% python3 -q
>>> import numpy as np
>>> np.set_printoptions(precision=2, suppress=True, linewidth=120)
>>> M = np.load("m.npy")
>>> M
array([[-39,   0,   2],
       [  1,   5,   2],
       [  0,   0,   2]])
>>> O = M.astype(float).copy()
>>> for j in range(3):
...     O[:, j] -= O[:, :j] @ (O[:, :j].T @ O[:, j])
...     O[:, j] /= np.linalg.norm(O[:, j])
... 
>>> np.round(O.T @ O, 2) + 0
array([[1., 0., 0.],
       [0., 1., 0.],
       [0., 0., 1.]])
>>> np.round(O.T @ M, 2) + 0
array([[39.01,  0.13, -1.95],
       [ 0.  ,  5.  ,  2.05],
       [ 0.  ,  0.  ,  2.  ]])
>>> round(np.linalg.eigvals(M).sum().real, 2)
np.float64(-32.0)
>>> np.kron(np.eye(2, dtype=int), M)
array([[-39,   0,   2,   0,   0,   0],
       [  1,   5,   2,   0,   0,   0],
       [  0,   0,   2,   0,   0,   0],
       [  0,   0,   0, -39,   0,   2],
       [  0,   0,   0,   1,   5,   2],
       [  0,   0,   0,   0,   0,   2]])
>>> P = np.triu(np.array([[-2, 0, 0], [-1, -1, 1], [-2, 0, -1]]), 1) + np.eye(3)
>>> B = P @ M @ np.linalg.inv(P)
>>> B
array([[-39.,   0.,   2.],
       [  1.,   5.,  -1.],
       [  0.,   0.,   2.]])
>>> np.poly(B)
array([   1.,   32., -263.,  390.])
>>> round(float(np.linalg.det(B)), 2)
-390.0
>>> rng = np.random.default_rng(21587)
>>> B = M + rng.integers(-2, 3, (3, 1)) @ rng.integers(-2, 3, (1, 3))
>>> B
array([[-35,   2,  -2],
       [ -1,   4,   4],
       [ -4,  -2,   6]])
>>> np.abs(B - M).sum(axis=1)
array([10,  5, 10])
>>> np.linalg.matrix_rank(B - M, tol=1e-8)
np.int64(1)
>>> B - M
array([[ 4,  2, -4],
       [-2, -1,  2],
       [-4, -2,  4]])
>>> ev, V = np.linalg.eig(M)
>>> np.sort(np.linalg.eigvals(np.linalg.inv(M)))
array([-0.03,  0.2 ,  0.5 ])
>>> M @ V[:, 0] - ev[0] * V[:, 0]
array([0., 0., 0.])
>>> np.prod(ev)
np.float64(-390.0)
>>> J = np.loadtxt("dump.csv", delimiter=",")
>>> J
array([[-0.29, -1.8 ,  0.59, -0.22,  1.08, -0.61],
       [ 0.  ,  1.5 , -0.3 , -0.8 , -0.5 ,  0.  ],
       [ 0.9 ,  0.3 ,  0.5 , -2.  , -1.5 ,  0.2 ],
       [ 0.5 , -1.4 ,  1.1 , -2.8 , -0.7 , -0.7 ],
       [ 0.1 , -0.4 , -0.8 ,  0.1 ,  0.5 ,  0.8 ],
       [-0.3 , -1.8 ,  0.6 , -0.2 ,  1.1 , -0.6 ],
       [-0.6 , -0.4 , -0.4 , -1.3 ,  0.9 , -1.8 ],
       [-0.9 , -1.6 ,  0.6 ,  1.  , -0.5 , -0.7 ],
       [ 1.5 ,  0.2 , -1.7 ,  0.7 ,  1.4 ,  0.6 ]])
>>> np.unravel_index(np.abs(J).argmax(), J.shape)
(np.int64(3), np.int64(3))
>>> J.sum(axis=0)
array([ 0.91, -5.4 ,  0.19, -5.52,  1.78, -2.81])
>>> J.sum(axis=1)
array([-1.25, -0.1 , -1.6 , -4.  ,  0.3 , -1.2 , -3.6 , -2.1 ,  2.7 ])
>>> J.mean(axis=0)
array([ 0.1 , -0.6 ,  0.02, -0.61,  0.2 , -0.31])
>>> round(float(np.linalg.norm(J)), 2)
7.42
>>> np.count_nonzero(J)
np.int64(52)
>>> np.linalg.svd(J, compute_uv=False)
array([4.79, 4.2 , 2.88, 2.17, 0.93, 0.76])
